% python3 -q
>>> import numpy as np
>>> from numpy import linalg as LA
>>> np.set_printoptions(precision=3, suppress=True, linewidth=100)
>>> mat = np.load("a.npy")
>>> print(mat)
[[ 4.397  2.305  0.593]
 [ 2.787 -0.555  4.114]
 [ 0.454 -4.448  2.239]
 [-2.002 -3.493  2.965]
 [ 1.362 -0.32  -4.8  ]
 [-0.913 -4.298 -2.386]
 [-2.998 -1.155  3.831]
 [ 1.25   2.888  3.885]
 [-1.26   0.831 -4.767]
 [ 0.24   4.851  1.188]
 [ 0.086  0.47   4.977]
 [ 1.307  1.546  4.572]
 [ 3.267 -3.757 -0.459]
 [-1.832 -3.43   3.143]
 [-4.17   0.651  2.681]
 [ 4.51   1.928 -0.97 ]
 [ 3.636  3.145 -1.375]
 [ 1.829 -0.763  4.591]
 [ 0.254  1.819  4.65 ]
 [ 4.933  0.215 -0.785]
 [-0.493  4.63  -1.823]
 [ 0.523  2.38   4.366]]
>>> Xc = mat - mat.mean(axis=0)
>>> Uu, sv, vt = LA.svd(Xc, full_matrices=False)
>>> vt[0] * np.sign(vt[0, np.abs(vt[0]).argmax()])
array([-0.406, -0.313,  0.859])
>>> print(np.searchsorted(np.cumsum(sv ** 2) / (sv ** 2).sum(), 0.9) + 1)
3
>>> print(sv ** 2 / (sv ** 2).sum())
[0.447 0.347 0.207]
>>> print(LA.matrix_rank(Xc))
3
>>> round(float((sv ** 2).sum() ** 2 / (sv ** 4).sum()), 3)
2.76
>>> out = mat / np.sqrt((mat ** 2).mean(axis=1, keepdims=True))
>>> LA.matrix_rank(mat - mat.mean(axis=1, keepdims=True))
np.int64(2)
>>> LA.norm(out, axis=1)
array([1.732, 1.732, 1.732, 1.732, 1.732, 1.732, 1.732, 1.732, 1.732, 1.732, 1.732, 1.732, 1.732,
       1.732, 1.732, 1.732, 1.732, 1.732, 1.732, 1.732, 1.732, 1.732])
>>> out[6]
array([-1.039, -0.4  ,  1.327])
>>> arr = np.loadtxt("m.csv", delimiter=",")
>>> arr
array([[0., 0., 0., 1., 0., 0.],
       [0., 0., 0., 0., 1., 0.],
       [0., 0., 0., 0., 0., 1.],
       [1., 0., 0., 0., 0., 0.],
       [0., 1., 0., 0., 0., 0.],
       [0., 0., 1., 0., 0., 0.]])
>>> evals, evecs = LA.eigh(arr)
>>> x = np.array([1, 0, 1, 3, 0, 1])
>>> evecs * np.maximum(evals, 0) @ evecs.T
array([[0.5, 0. , 0. , 0.5, 0. , 0. ],
       [0. , 0.5, 0. , 0. , 0.5, 0. ],
       [0. , 0. , 0.5, 0. , 0. , 0.5],
       [0.5, 0. , 0. , 0.5, 0. , 0. ],
       [0. , 0.5, 0. , 0. , 0.5, 0. ],
       [0. , 0. , 0.5, 0. , 0. , 0.5]])
>>> arr.T @ arr
array([[1., 0., 0., 0., 0., 0.],
       [0., 1., 0., 0., 0., 0.],
       [0., 0., 1., 0., 0., 0.],
       [0., 0., 0., 1., 0., 0.],
       [0., 0., 0., 0., 1., 0.],
       [0., 0., 0., 0., 0., 1.]])
>>> arr[:, 4] @ arr[:, 1]
np.float64(0.0)
>>> arr @ arr.T
array([[1., 0., 0., 0., 0., 0.],
       [0., 1., 0., 0., 0., 0.],
       [0., 0., 1., 0., 0., 0.],
       [0., 0., 0., 1., 0., 0.],
       [0., 0., 0., 0., 1., 0.],
       [0., 0., 0., 0., 0., 1.]])
>>> LA.norm(arr, axis=0)
array([1., 1., 1., 1., 1., 1.])
>>> print(LA.pinv(arr))
[[0. 0. 0. 1. 0. 0.]
 [0. 0. 0. 0. 1. 0.]
 [0. 0. 0. 0. 0. 1.]
 [1. 0. 0. 0. 0. 0.]
 [0. 1. 0. 0. 0. 0.]
 [0. 0. 1. 0. 0. 0.]]
>>> Q, R = LA.qr(arr)
>>> np.abs(np.diag(R))
array([1., 1., 1., 1., 1., 1.])
>>> R
array([[-1.,  0.,  0.,  0.,  0.,  0.],
       [ 0., -1.,  0.,  0.,  0.,  0.],
       [ 0.,  0., -1.,  0.,  0.,  0.],
       [ 0.,  0.,  0., -1.,  0.,  0.],
       [ 0.,  0.,  0.,  0., -1.,  0.],
       [ 0.,  0.,  0.,  0.,  0., -1.]])
>>> Q.shape, R.shape
((6, 6), (6, 6))
>>> np.sort(np.abs(np.fft.fft(arr[0]))), np.sort(LA.svd(arr, compute_uv=False))
(array([1., 1., 1., 1., 1., 1.]), array([1., 1., 1., 1., 1., 1.]))
>>> (arr @ arr)[0]
array([1., 0., 0., 0., 0., 0.])
>>> print(arr @ (-1.0) ** np.arange(6))
[-1.  1. -1.  1. -1.  1.]
>>> ang = np.radians(45)
>>> R = np.eye(3)
>>> R[1, 1] = R[0, 0] = np.cos(ang)
>>> R[1, 0], R[0, 1] = -np.sin(ang), np.sin(ang)
>>> print(R)
[[ 0.707  0.707  0.   ]
 [-0.707  0.707  0.   ]
 [ 0.     0.     1.   ]]
>>> out = mat @ R.T
>>> np.allclose(mat @ mat.T, out @ out.T)
True
>>> np.abs(out - mat).max(axis=0)
array([3.613, 3.784, 0.   ])
>>> np.allclose(LA.norm(mat, axis=1), LA.norm(out, axis=1))
True
>>> K = np.array([[0, 0, 0, 0, 0, 0, 0],
...     [0, 2, 0, 1, 0, 0, 0],
...     [0, 0, -3, 0, 4, 3, -5],
...     [0, 1, 0, 5, 0, 0, 0],
...     [0, 0, 1, 0, -2, -4, -5],
...     [0, 0, -1, 0, -4, 3, -5],
...     [0, 0, 1, 0, 0, -5, 2]])
>>> K
array([[ 0,  0,  0,  0,  0,  0,  0],
       [ 0,  2,  0,  1,  0,  0,  0],
       [ 0,  0, -3,  0,  4,  3, -5],
       [ 0,  1,  0,  5,  0,  0,  0],
       [ 0,  0,  1,  0, -2, -4, -5],
       [ 0,  0, -1,  0, -4,  3, -5],
       [ 0,  0,  1,  0,  0, -5,  2]])
>>> Uu, sv, vt = LA.svd(K, full_matrices=False)
>>> np.abs(vt[0])
array([0.   , 0.   , 0.284, 0.   , 0.012, 0.542, 0.791])
>>> Uu.shape, sv.shape, vt.shape
((7, 7), (7,), (7, 7))
>>> round(np.sqrt((sv ** 2).sum()), 3), round(LA.norm(K), 3)
(np.float64(14.731), np.float64(14.731))
>>> sv
array([9.949, 7.597, 5.354, 5.303, 1.697, 0.801, 0.   ])
>>> Uu, sv, vt = LA.svd(K)
>>> sv
array([9.949, 7.597, 5.354, 5.303, 1.697, 0.801, 0.   ])
>>> np.argmax(sv[:-1] / (sv[1:] + 1e-6)) + 1
np.int64(6)
>>> out = Uu[:, :6] @ np.diag(sv[:6]) @ vt[:6]
>>> LA.matrix_rank(out)
np.int64(6)
>>> W = np.array([[3, 3, 2, 1, 0],
...     [2, 0, 1, 2, 2],
...     [0, 2, 3, 2, 0],
...     [1, 2, 2, 0, 1],
...     [3, 1, 2, 3, 1],
...     [0, 2, 1, 3, 2],
...     [3, 2, 3, 2, 1]])
>>> b = np.array([3, 3, 3, 1, 3])
>>> act = np.maximum(K @ W + b, 0)
>>> (act > 0).mean(axis=0)
array([0.571, 0.429, 0.571, 0.571, 0.571])
>>> LA.matrix_rank(act)
np.int64(5)
>>> (act > 0).astype(int)
array([[1, 1, 1, 1, 1],
       [1, 1, 1, 1, 1],
       [0, 0, 0, 1, 1],
       [1, 1, 1, 1, 1],
       [0, 0, 0, 0, 0],
       [0, 0, 0, 0, 0],
       [1, 0, 1, 0, 0]])
>>> C = np.array([[6, 1, 4], [7, 5, 5], [6, 1, 9], [1, 2, 2], [5, 2, 6]])
>>> W @ C
array([[52, 22, 47],
       [30, 11, 33],
       [34, 17, 41],
       [37, 15, 38],
       [45, 18, 47],
       [33, 21, 37],
       [57, 22, 59]])
>>> M = np.loadtxt("test12.csv", delimiter=",")
>>> M
array([[-13.137,  -3.615,  -0.636,   1.688,  -2.277],
       [ -1.728,  -6.018,  -3.499,   7.469,   2.692],
       [ -0.904,  -0.035,  -1.38 ,   3.083,  -2.676],
       [ -0.238,  -3.306,   9.483, -10.05 ,  -1.293],
       [  9.573,   2.187, -10.84 ,  19.216,   2.753],
       [ -1.342,  -1.596,  -7.037,  -3.546,  -1.559],
       [ -7.115,  -2.874,   5.709,  -9.741,  -3.982],
       [  0.191,  -4.566,  -1.681,   7.699,   1.004],
       [  5.841,   2.232,   0.922, -18.351,  -5.434],
       [  1.433,   1.135, -12.439,  13.143,   6.221],
       [ -2.051,   2.711,  -0.013,  -5.539,  -0.695],
       [-13.245,  -7.106,   5.218,   9.062,   2.483],
       [  5.842,  -0.127,   8.231, -15.619,   4.631],
       [  0.225,  -3.129,   7.355,  -2.144,   6.457],
       [ -2.145,   3.674,   8.703, -15.44 ,  -5.787],
       [ 11.626,   4.043,  -8.019,  22.711,   1.86 ],
       [ -0.461,  -4.209,  -3.722,   5.402,   4.705],
       [  7.558,   5.468,  -6.573,   4.141,   0.574],
       [ -8.337,  -6.14 ,  13.503,  -7.057,  -4.664],
       [ -0.008,   0.482,   3.531,  -5.602,  -7.06 ],
       [ -0.401,  -5.429,  -0.997,   9.012,   5.755],
       [ -0.254,  -2.678,   8.801,   7.18 ,   3.244],
       [ -4.445,   1.29 ,   1.96 ,  -7.106,  -2.924],
       [  4.462,  -1.547,   7.147,  -0.19 ,   9.382],
       [ -3.958,   2.269,  -5.43 ,  -1.255,  -3.201],
       [  1.484,   2.656,   0.125,  -0.43 ,  -1.876],
       [  1.21 ,   0.667,   6.444, -16.76 ,   0.242],
       [  8.855,   0.602,  -8.807,  11.283,   3.658],
       [  5.276,   3.748,  -5.451,  -2.948,  -2.846],
       [ -1.825,  -4.947,   7.419,  -1.865,   3.917]])
>>> d = LA.norm(M[:, None] - M[None], axis=-1)
>>> np.unravel_index(d.round(6).argmax(), d.shape)
(np.int64(14), np.int64(15))
>>> (d + 1e9 * np.eye(30)).round(6).argmin(axis=1)
array([11,  7, 25,  6, 15, 24, 22,  1, 26, 27, 22,  0, 26, 29, 26,  4,  1, 28,  6, 22,  1, 29, 10,
       13,  5,  2, 12,  4, 25, 13])
>>> LA.matrix_rank(d ** 2)
np.int64(7)
>>> d[:5, :5]
array([[ 0.   , 14.221, 12.85 , 20.19 , 31.402],
       [14.221,  0.   ,  9.435, 22.381, 19.67 ],
       [12.85 ,  9.435,  0.   , 17.422, 22.225],
       [20.19 , 22.381, 17.422,  0.   , 37.581],
       [31.402, 19.67 , 22.225, 37.581,  0.   ]])
>>> d[2].round(6).argsort(kind="stable")[:4]
array([ 2, 25, 24,  7])
>>> np.flatnonzero(d[2] < d.mean() / 2)
array([ 2,  5,  7, 16, 24, 25])
>>> d.mean(axis=1).argmax()
np.int64(15)
>>> x = np.array([3, -1, -3, 3, 2])
>>> (M @ x).argmax()
np.int64(15)
>>> LA.norm(M @ x) <= LA.norm(M, 2) * LA.norm(x) + 1e-9
np.True_
>>> Q, evecs = LA.qr(M[:, :2])[0], LA.qr(M[:, 2:])[0]
>>> sv = LA.svd(Q.T @ evecs, compute_uv=False)
>>> (sv > 0.9).sum()
np.int64(0)
>>> round(LA.norm(Q @ Q.T - evecs @ evecs.T, 2), 3)
np.float64(1.0)
>>> F = np.loadtxt("out4.csv", delimiter=",")
>>> print(F)
[[ 1.3 -0.2  0.4 -1.1]
 [-0.8 -0.3  0.8  0.1]
 [ 0.5 -0.1 -0.3 -0.2]
 [ 1.1  2.2 -0.8  0.9]
 [ 0.5 -0.1 -0.3  1.2]
 [ 0.4 -0.4  0.4  0. ]
 [-0.7 -1.1 -0.2 -0.2]
 [ 0.9  0.5  0.9  0.4]]
>>> out = F / np.sqrt((F ** 2).mean(axis=1, keepdims=True))
>>> out[1]
array([-1.362, -0.511,  1.362,  0.17 ])
